% ipython --no-banner

In [1]: import numpy as np

In [2]: np.set_printoptions(precision=2, suppress=True, linewidth=200, floatmode="fixed")

In [3]: def rnd(a):
   ...:     return np.round(a, 2) + 0
   ...: 

In [4]: A2 = np.array([[3, 5], [0, 1]])

In [5]: J = np.tile(A2, (2, 2))

In [6]: print(J)
[[3 5 3 5]
 [0 1 0 1]
 [3 5 3 5]
 [0 1 0 1]]

In [7]: # column 2 repeats column 0

In [8]: left, s, Vt = np.linalg.svd(J)

In [9]: evecs = Vt[:(s > 1e-8).sum()]

In [10]: rng = np.random.default_rng(6078)

In [11]: x0 = J[0] + 3 * J[3] + rng.integers(2) * np.eye(4)[2]

In [12]: print(x0)
[3.00 8.00 3.00 8.00]

In [13]: print(np.allclose(evecs.T @ evecs @ x0, x0))
True

In [14]: print(np.linalg.matrix_rank(np.vstack([J, x0])))
2

In [15]: x0 = np.array([-3, -6, -9, -7])

In [16]: print((J @ x0).argmax())
1

In [17]: print(J @ x0)
[-101  -13 -101  -13]

In [18]: print(np.sign((J @ x0).round(6)))
[-1 -1 -1 -1]

In [19]: left, s, Vt = np.linalg.svd(J)

In [20]: print(rnd(s))
[11.79  1.02  0.00  0.00]

In [21]: print(np.argmax(s[:-1] / (s[1:] + 1e-6)) + 1)
2

In [22]: A2 = left[:, :2] @ np.diag(s[:2]) @ Vt[:2]

In [23]: print(rnd(np.linalg.norm(J - A2) / np.linalg.norm(J)))
0.0

In [24]: print(np.linalg.matrix_rank(J, rtol=0.05))
2

In [25]: E = np.loadtxt("block15.csv", delimiter=",")

In [26]: print(E)
[[ 2.00  1.00  3.00  0.00  1.00]
 [ 3.00  2.00  4.00  1.00  2.00]
 [ 3.00  2.00  4.00  1.00  2.00]
 [ 1.00  0.00  2.00 -1.00  0.00]
 [ 4.00  3.00  5.00  2.00  3.00]
 [ 5.00  4.00  6.00  3.00  4.00]]

In [27]: left, s, Vt = np.linalg.svd(E)

In [28]: print(rnd(s))
[15.74  2.51  0.00  0.00  0.00]

In [29]: print(np.argmax(s[:-1] / (s[1:] + 1e-6)) + 1)
2

In [30]: A2 = left[:, :2] @ np.diag(s[:2]) @ Vt[:2]

In [31]: print(np.linalg.matrix_rank(E, rtol=0.05))
2

In [32]: print(rnd(np.linalg.norm(E - A2, 2)), rnd(s[2]))
0.0 0.0

In [33]: print(np.linalg.matrix_rank(A2))
2

In [34]: print(rnd(np.abs(E - A2).max()))
0.0

In [35]: rank = np.linalg.matrix_rank(E)

In [36]: print(rank)
2

In [37]: null = np.linalg.svd(E)[2][rank:].T

In [38]: print([int(np.linalg.matrix_rank(np.delete(E, i, axis=0))) for i in range(6)])
[2, 2, 2, 2, 2, 2]

In [39]: print(np.allclose(E @ null, 0))
True

In [40]: print(rnd(null @ null.T))
[[ 0.73 -0.15 -0.38 -0.04 -0.15]
 [-0.15  0.77 -0.08 -0.31 -0.23]
 [-0.38 -0.08  0.31  0.23 -0.08]
 [-0.04 -0.31  0.23  0.42 -0.31]
 [-0.15 -0.23 -0.08 -0.31  0.77]]

In [41]: print([int(np.linalg.matrix_rank(E[:, :j + 1])) for j in range(5)])
[1, 2, 2, 2, 2]

In [42]: print(rnd(E @ null))
[[0.00 0.00 0.00]
 [0.00 0.00 0.00]
 [0.00 0.00 0.00]
 [0.00 0.00 0.00]
 [0.00 0.00 0.00]
 [0.00 0.00 0.00]]

In [43]: print(null.shape)
(5, 3)

In [44]: print([int(np.linalg.matrix_rank(E[:i])) for i in range(1, len(E) + 1)])
[1, 2, 2, 2, 2, 2]

In [45]: T = np.stack([E, -3 * E, E[::-1]])

In [46]: print(T.sum(axis=0))
[[ 1.00  2.00  0.00  3.00  2.00]
 [-2.00 -1.00 -3.00  0.00 -1.00]
 [-5.00 -4.00 -6.00 -3.00 -4.00]
 [ 1.00  2.00  0.00  3.00  2.00]
 [-5.00 -4.00 -6.00 -3.00 -4.00]
 [-8.00 -7.00 -9.00 -6.00 -7.00]]

In [47]: print(rnd(np.linalg.norm(T, axis=(1, 2))))
[15.94 47.81 15.94]

In [48]: print(T.shape)
(3, 6, 5)

In [49]: print(np.unique(E.round(6), axis=0).shape)
(5, 5)

In [50]: print(np.abs(np.diag(np.linalg.qr(E)[1])) > 1e-9)
[ True  True False False False]

In [51]: print(np.linalg.lstsq(E[:-1].T, E[-1])[2])
2

In [52]: A2 = E / np.linalg.norm(E, axis=1, keepdims=True)

In [53]: cov = A2 @ A2.T

In [54]: print(np.argwhere(np.triu(np.abs(cov) > 0.95, 1)))
[[0 1]
 [0 2]
 [1 2]
 [1 4]
 [1 5]
 [2 4]
 [2 5]
 [4 5]]

In [55]: print(rnd(cov))
[[1.00 0.97 0.97 0.84 0.94 0.92]
 [0.97 1.00 1.00 0.70 0.99 0.98]
 [0.97 1.00 1.00 0.70 0.99 0.98]
 [0.84 0.70 0.70 1.00 0.62 0.57]
 [0.94 0.99 0.99 0.62 1.00 1.00]
 [0.92 0.98 0.98 0.57 1.00 1.00]]

In [56]: print(rnd(np.degrees(np.arccos(np.clip(cov[4, 0], -1, 1)))))
19.37

In [57]: W0 = np.loadtxt("layer15.csv", delimiter=",")

In [58]: print(W0)
[[  0.00   2.00   8.00 -15.00   7.00   5.00   6.00   1.00   8.00   7.00]
 [  3.00   2.00   4.00  -9.00   5.00   3.00   7.00   9.00   2.00   0.00]
 [  8.00   5.00   6.00 -12.00   8.00   4.00   0.00   5.00   4.00   5.00]
 [  7.00   4.00   1.00 -27.00   1.00   9.00   1.00   6.00   2.00   1.00]
 [  8.00   8.00   7.00  -3.00   4.00   1.00   0.00   9.00   6.00   6.00]
 [  0.00   7.00   4.00 -27.00   7.00   9.00   4.00   3.00   9.00   3.00]
 [  2.00   3.00   5.00 -12.00   3.00   4.00   1.00   5.00   1.00   3.00]]

In [59]: A2 = np.array([[1, 5, -4],
    ...:     [-2, 1, 3],
    ...:     [-4, 0, 0],
    ...:     [-3, -3, 5],
    ...:     [3, 2, -4],
    ...:     [0, -3, -4],
    ...:     [0, 2, -4],
    ...:     [0, -4, -5],
    ...:     [-2, 0, -5],
    ...:     [0, 5, 1]])

In [60]: print(A2.T @ W0.T)
[[  14.00   21.00   26.00   75.00  -27.00   54.00   19.00]
 [  89.00   23.00   90.00   78.00   56.00   86.00   40.00]
 [-179.00 -166.00 -165.00 -234.00 -112.00 -251.00 -118.00]]

In [61]: print(np.linalg.matrix_rank(W0 @ A2))
3

In [62]: print(np.einsum("ij,ij->i", W0, W0))
[ 517.00  278.00  415.00  919.00  356.00 1039.00  243.00]

In [63]: data = np.load("out8.npy")

In [64]: print(data)
[[-38  -3   3   1  -2  -1   1  -1  -3  -1]
 [  2   3  -1   1  -2  -2   1   1  -3   0]
 [ -1   0  39  -1   2  -2   3  -2   2   2]
 [ -3  -3   0 -18  -1  -1   2  -1  -2   0]
 [  1   1  -2   2 -39   2   3   0  -3   1]
 [ -3  -3   0  -1  -3   1   3   3  -2   0]
 [  0  -3   0  -1   0  -2  22  -1   1   3]
 [  2   3   3  -2   2   1  -1 -21  -1  -3]
 [ -3   0   2   2   3  -1   0  -3 -42   1]
 [  1   1   1  -1  -1  -1   1  -3  -2 -40]]

In [65]: print(rnd(np.abs(np.linalg.svd(data)[2][-1])))
[0.07 0.57 0.03 0.12 0.06 0.79 0.15 0.13 0.02 0.01]

In [66]: print([round(float(x), 2) for x in np.linalg.svd(data, compute_uv=False)[:3]])
[44.51, 41.83, 40.76]

In [67]: print(np.argsort(-np.linalg.norm(data, axis=0).round(6), kind="stable")[:3])
[8 9 4]

In [68]: print(np.linalg.matrix_rank(data, rtol=0.1))
8

In [69]: left, s, Vt = np.linalg.svd(data)

In [70]: print(rnd(s))
[44.51 41.83 40.76 38.59 35.70 22.91 20.87 17.41  4.18  0.14]

In [71]: print(np.argmax(s[:-1] / (s[1:] + 1e-6)) + 1)
9

In [72]: A2 = left[:, :9] @ np.diag(s[:9]) @ Vt[:9]

In [73]: print(np.linalg.matrix_rank(data, rtol=0.05))
9

In [74]: print(rnd(np.abs(data - A2).max()))
0.09

In [75]: print(rnd(np.linalg.norm(data - A2, 2)), rnd(s[9]))
0.14 0.14

In [76]: x0 = np.array([-3, 2, -2, 2, -1, 1, 0, 2, -3, -1])

In [77]: rhs = data @ x0

In [78]: print(rhs)
[113  15 -93 -29  56  17 -18 -47 124  35]

In [79]: print(rnd(np.linalg.solve(data, rhs)))
[-3.00  2.00 -2.00  2.00 -1.00  1.00  0.00  2.00 -3.00 -1.00]

In [80]: print(rnd(np.linalg.solve(data, data[:, 9])))
[0.00 0.00 0.00 0.00 0.00 0.00 0.00 0.00 0.00 1.00]

In [81]: print(rnd(np.linalg.solve(data.T, data[9])))
[0.00 0.00 0.00 0.00 0.00 0.00 0.00 0.00 0.00 1.00]
